% python3 -q
>>> import numpy as np
>>> np.set_printoptions(precision=1, suppress=True, linewidth=140)
>>> feats = np.array([[1, 3, -3], [3, 9, -9], [-3, -9, 9]])
>>> # null space of dimension 2
>>> evals, evecs = np.linalg.eigh(feats)
>>> np.round(evecs.T @ evecs, 1) + 0
array([[1., 0., 0.],
       [0., 1., 0.],
       [0., 0., 1.]])
>>> np.round(np.linalg.eigvalsh(feats @ feats), 1) + 0
array([  0.,   0., 361.])
>>> evals.sum(), np.trace(feats)
(np.float64(19.0), np.int64(19))
>>> np.unique(evals.round(6) + 0, return_counts=True)[1]
array([2, 1])
>>> (evals > 1e-8).sum(), (evals < -1e-8).sum()
(np.int64(1), np.int64(0))
>>> mat = np.load("test0.npy")
>>> mat
array([[  4,  -2,  -5,   2,   0,  -1,   0],
       [ -3,  -8,  -5,  -1,   1,  -1,   5],
       [  2,  -3,  10,  -1,   2,  -4,  -1],
       [ -4,   2,   4,  -7,   4,   5,   3],
       [ -4,  -5,  -2,   2,   8,   4,   3],
       [  2,   3,   5,  -4,   4, -17,  -3],
       [ -2,   0,  -2,  -2,  -4,   4,  -8]])
>>> A2 = mat / np.sqrt((mat ** 2).mean(axis=1, keepdims=True))
>>> np.linalg.matrix_rank(mat - mat.mean(axis=1, keepdims=True))
np.int64(6)
>>> np.linalg.matrix_rank(A2) == np.linalg.matrix_rank(mat)
np.True_
>>> r0 = np.array([0, 1, -1, 1, 3, -1, -2])
>>> A2 = mat + np.outer(r0, np.eye(7)[5])
>>> np.linalg.matrix_rank(np.linalg.inv(A2) - np.linalg.inv(mat), tol=1e-8)
np.int64(1)
>>> A = np.load("a.npy")
>>> A
array([[ 0, -2,  2],
       [ 1,  2,  0],
       [ 2,  2,  0],
       [ 2,  0, -1],
       [-2,  1,  2]])
>>> np.count_nonzero(A)
np.int64(11)
>>> A.mean(axis=0)
array([0.6, 0.6, 0.6])
>>> np.abs(A).max()
np.int64(2)
>>> np.linalg.matrix_rank(A)
np.int64(3)
>>> np.unravel_index(np.abs(A).argmax(), A.shape)
(np.int64(0), np.int64(1))
>>> A2 = np.array([[0, 1, 2], [0, 1, 0]])
>>> C = np.kron(A2, A)
>>> C.shape
(10, 9)
>>> C
array([[ 0,  0,  0,  0, -2,  2,  0, -4,  4],
       [ 0,  0,  0,  1,  2,  0,  2,  4,  0],
       [ 0,  0,  0,  2,  2,  0,  4,  4,  0],
       [ 0,  0,  0,  2,  0, -1,  4,  0, -2],
       [ 0,  0,  0, -2,  1,  2, -4,  2,  4],
       [ 0,  0,  0,  0, -2,  2,  0,  0,  0],
       [ 0,  0,  0,  1,  2,  0,  0,  0,  0],
       [ 0,  0,  0,  2,  2,  0,  0,  0,  0],
       [ 0,  0,  0,  2,  0, -1,  0,  0,  0],
       [ 0,  0,  0, -2,  1,  2,  0,  0,  0]])
>>> round(float(np.linalg.norm(C, 2)), 1), round(float(np.linalg.norm(A2, 2) * np.linalg.norm(A, 2)), 1)
(10.3, 10.3)
>>> np.linalg.matrix_rank(C)
np.int64(6)
>>> rng = np.random.default_rng(199)
>>> A2 = A + rng.integers(-2, 3, (5, 2)) @ rng.integers(-2, 3, (2, 3))
>>> A2
array([[-1, -4,  0],
       [ 2,  4, -4],
       [ 2,  2,  6],
       [ 4,  4,  3],
       [-1,  3,  1]])
>>> np.round(np.linalg.svd(A2 - A, compute_uv=False), 1) + 0
array([8.7, 5.7, 0. ])
>>> A2 - A
array([[-1, -2, -2],
       [ 1,  2, -4],
       [ 0,  0,  6],
       [ 2,  4,  4],
       [ 1,  2, -1]])
>>> np.abs(A2 - A).sum(axis=1)
array([ 5,  7,  6, 10,  4])
>>> K = np.array([[0, 0, 0], [0, 0, 1], [2, 0, 0]])
>>> K
array([[0, 0, 0],
       [0, 0, 1],
       [2, 0, 0]])
>>> def softmax(z):
...     e = np.exp(z - z.max(axis=-1, keepdims=True))
...     return e / e.sum(axis=-1, keepdims=True)
... 
>>> np.round(softmax(10 * K[2]), 1) + 0
array([1., 0., 0.])
>>> att = K @ K.T / np.sqrt(3)
>>> softmax(att).round(6).argmax(axis=1)
array([0, 1, 2])
>>> softmax(att + np.triu(np.full(att.shape, -np.inf), 1))
array([[1. , 0. , 0. ],
       [0.4, 0.6, 0. ],
       [0.1, 0.1, 0.8]])
>>> np.linalg.matrix_rank(K, rtol=0.1)
np.int64(2)
>>> [round(float(x), 1) for x in np.linalg.svd(K, compute_uv=False)[:3]]
[2.0, 1.0, 0.0]
>>> left, sv, Vt = np.linalg.svd(K, full_matrices=False)
>>> (sv > 1e-8).sum()
np.int64(2)
>>> left.T @ K @ Vt.T
array([[2., 0., 0.],
       [0., 1., 0.],
       [0., 0., 0.]])
>>> left.shape, sv.shape, Vt.shape
((3, 3), (3,), (3, 3))
>>> np.cumsum(sv ** 2) / np.sum(sv ** 2)
array([0.8, 1. , 1. ])
>>> np.abs(Vt[0])
array([1., 0., 0.])
>>> np.allclose(left * sv @ Vt, K)
True
>>> W = np.array([[0, 2, -3, -1, 0, 1], [-3, 0, -3, -2, -2, 0], [3, 0, 2, 1, 3, 3]])
>>> c = np.array([0, 0, 0, 1, 1, 2])
>>> act = np.maximum(K @ W + c, 0)
>>> (act > 0).mean(axis=0)
array([0.3, 0.3, 0.3, 0.7, 1. , 1. ])
>>> act
array([[0, 0, 0, 1, 1, 2],
       [3, 0, 2, 2, 4, 5],
       [0, 4, 0, 0, 1, 4]])
>>> C = np.array([[-2, 3], [3, -1], [-3, -1], [1, 0], [1, 0], [2, -3]])
>>> (act @ C).round(6).argmax(axis=1)
array([0, 0, 0])
